$ python -q
>>> import numpy as np
>>> from numpy import linalg as LA
>>> np.set_printoptions(precision=1, suppress=True, linewidth=100, legacy="1.25")
>>> F = np.load("layer16.npy")
>>> print(F)
[[-1  2  3]
 [ 0 -6 -9]
 [ 2  0  0]
 [ 2 -6 -9]
 [ 0  4  6]
 [-1  6  9]
 [ 0 -6 -9]]
>>> print(np.round(F @ LA.pinv(F) @ F, 1) + 0)
[[-1.  2.  3.]
 [ 0. -6. -9.]
 [ 2.  0.  0.]
 [ 2. -6. -9.]
 [ 0.  4.  6.]
 [-1.  6.  9.]
 [ 0. -6. -9.]]
>>> print(np.allclose(F[:-1].T @ LA.lstsq(F[:-1].T, F[-1])[0], F[-1]))
True
>>> try:
...     LA.inv(F)
... except LA.LinAlgError as e:
...     print("failed:", e)
... 
failed: Last 2 dimensions of the array must be square
>>> U, sig, Vh = LA.svd(F)
>>> evecs = Vh[:(sig > 1e-8).sum()]
>>> rng = np.random.default_rng(10002)
>>> x = F[1] + 3 * F[4] + rng.integers(2) * np.eye(3)[1]
>>> print(x)
[0. 7. 9.]
>>> print(LA.matrix_rank(np.vstack([F, x])))
3
>>> print(np.allclose(evecs.T @ evecs @ x, x))
False
>>> print(round(float(LA.norm(F, 2) / LA.norm(F)), 1))
1.0
>>> print([round(float(x), 1) for x in LA.svd(F, compute_uv=False)[:3]])
[23.1, 2.7, 0.0]
>>> r0 = np.array([-1, 4, -2])
>>> print(np.correlate(F[0], F[5], "full"))
[-9 12 40 16 -3]
>>> print(np.cross(F[0, :3], F[5, :3]))
[ 0  6 -4]
>>> w1 = np.array([[4, -1, -3, -5, -3], [-1, 5, -3, 3, -3], [4, -3, 1, 1, -4]])
>>> beta = np.array([3, -2, 1, -3, 0])
>>> hid = np.maximum(F @ w1 + beta, 0)
>>> print(LA.matrix_rank(hid))
5
>>> print((hid > 0).astype(int))
[[1 0 1 1 0]
 [0 0 1 0 1]
 [1 0 0 0 0]
 [0 0 1 0 1]
 [1 0 0 1 0]
 [1 1 0 1 0]
 [0 0 1 0 1]]
>>> basis = np.array([[-6, -7, 9], [-1, -7, 5], [-9, -2, -2], [-1, 1, -2], [2, -6, 4]])
>>> print(hid @ basis)
[[ -74  -54   57]
 [  18 -344  196]
 [ -66  -77   99]
 [  60 -296  184]
 [-153 -146  177]
 [-205 -188  213]
 [  18 -344  196]]
>>> print(w1 @ basis)
[[  3  -2  35]
 [ 19  -1   4]
 [-39  16   1]]
